$ ipython --no-banner

In [1]: import numpy as np

In [2]: np.set_printoptions(precision=2, suppress=True, linewidth=200)

In [3]: E = np.array([[0, 0, 0, 0], [2, 3, 0, 0], [1, 3, 0, 0], [1, 1, 0, 1]])

In [4]: U, sigma, vt = np.linalg.svd(E)

In [5]: V = vt[:(sigma > 1e-8).sum()]

In [6]: rng = np.random.default_rng(38680)

In [7]: x = E[1] + 2 * E[2] + rng.integers(2) * np.eye(4)[3]

In [8]: print(x)
[4. 9. 0. 0.]

In [9]: print(np.round(V.T @ V, 2) + 0)
[[1. 0. 0. 0.]
 [0. 1. 0. 0.]
 [0. 0. 0. 0.]
 [0. 0. 0. 1.]]

In [10]: print(np.allclose(V.T @ V @ x, x))
True

In [11]: print(round(float(np.linalg.norm(x - V.T @ V @ x)), 2))
0.0

In [12]: hat = np.triu(np.array([[0, -5, 1, -1], [-5, -1, 3, 0], [1, 2, -5, -3], [5, 5, 0, 3]]), 1) + np.eye(4)

In [13]: B = hat @ E @ np.linalg.inv(hat)

In [14]: print(np.trace(B), np.trace(E))
4.0 4

In [15]: print(np.linalg.matrix_rank(B))
3

In [16]: th = np.radians(72)

In [17]: R = np.eye(4)

In [18]: R[2, 2] = R[3, 3] = np.cos(th)

In [19]: R[2, 3], R[3, 2] = -np.sin(th), np.sin(th)

In [20]: print(R)
[[ 1.    0.    0.    0.  ]
 [ 0.    1.    0.    0.  ]
 [ 0.    0.    0.31 -0.95]
 [ 0.    0.    0.95  0.31]]

In [21]: B = E @ R.T

In [22]: print(np.abs(B - E).max(axis=0))
[0.   0.   0.95 0.69]

In [23]: print(B)
[[ 0.    0.    0.    0.  ]
 [ 2.    3.    0.    0.  ]
 [ 1.    3.    0.    0.  ]
 [ 1.    1.   -0.95  0.31]]

In [24]: rank = np.linalg.matrix_rank(E)

In [25]: print(rank)
3

In [26]: ns = np.linalg.svd(E)[2][rank:].T

In [27]: print([int(np.linalg.matrix_rank(E[:i])) for i in range(1, len(E) + 1)])
[0, 1, 2, 3]

In [28]: print(ns @ ns.T)
[[0. 0. 0. 0.]
 [0. 0. 0. 0.]
 [0. 0. 1. 0.]
 [0. 0. 0. 0.]]

In [29]: print(np.linalg.matrix_rank(E.T @ E), np.linalg.matrix_rank(E @ E.T))
3 3

In [30]: print([int(np.linalg.matrix_rank(np.delete(E, i, axis=0))) for i in range(4)])
[3, 2, 2, 2]

In [31]: K = np.loadtxt("data.csv", delimiter=",")

In [32]: print(K)
[[-3.  0.  0.  0.]
 [-2.  0.  0.  0.]
 [-1.  1.  1.  0.]
 [ 2.  0.  1. -2.]]

In [33]: U, sigma, vt = np.linalg.svd(K)

In [34]: print(sigma.round(2) + 0)
[4.39 2.09 1.18 0.  ]

In [35]: B = U[:, :3] @ np.diag(sigma[:3]) @ vt[:3]

In [36]: print(round(np.linalg.norm(K - B) / np.linalg.norm(K), 2))
0.0

In [37]: print(B.round(2) + 0)
[[-3.  0.  0.  0.]
 [-2.  0.  0.  0.]
 [-1.  1.  1.  0.]
 [ 2.  0.  1. -2.]]

In [38]: print(round(float(np.abs(K - B).max()), 2))
0.0

In [39]: print(np.linalg.matrix_rank(K, rtol=0.05))
3

In [40]: B = np.array([[2, 2, 0], [-2, 0, 2]])

In [41]: W2 = np.kron(B, K)

In [42]: print(np.linalg.matrix_rank(W2))
6

In [43]: print(round(np.linalg.norm(W2, 2), 2), np.round(np.linalg.norm(B, 2) * np.linalg.norm(K, 2), 2))
15.19 15.19

In [44]: print(W2)
[[-6.  0.  0.  0. -6.  0.  0.  0. -0.  0.  0.  0.]
 [-4.  0.  0.  0. -4.  0.  0.  0. -0.  0.  0.  0.]
 [-2.  2.  2.  0. -2.  2.  2.  0. -0.  0.  0.  0.]
 [ 4.  0.  2. -4.  4.  0.  2. -4.  0.  0.  0. -0.]
 [ 6. -0. -0. -0. -0.  0.  0.  0. -6.  0.  0.  0.]
 [ 4. -0. -0. -0. -0.  0.  0.  0. -4.  0.  0.  0.]
 [ 2. -2. -2. -0. -0.  0.  0.  0. -2.  2.  2.  0.]
 [-4. -0. -2.  4.  0.  0.  0. -0.  4.  0.  2. -4.]]
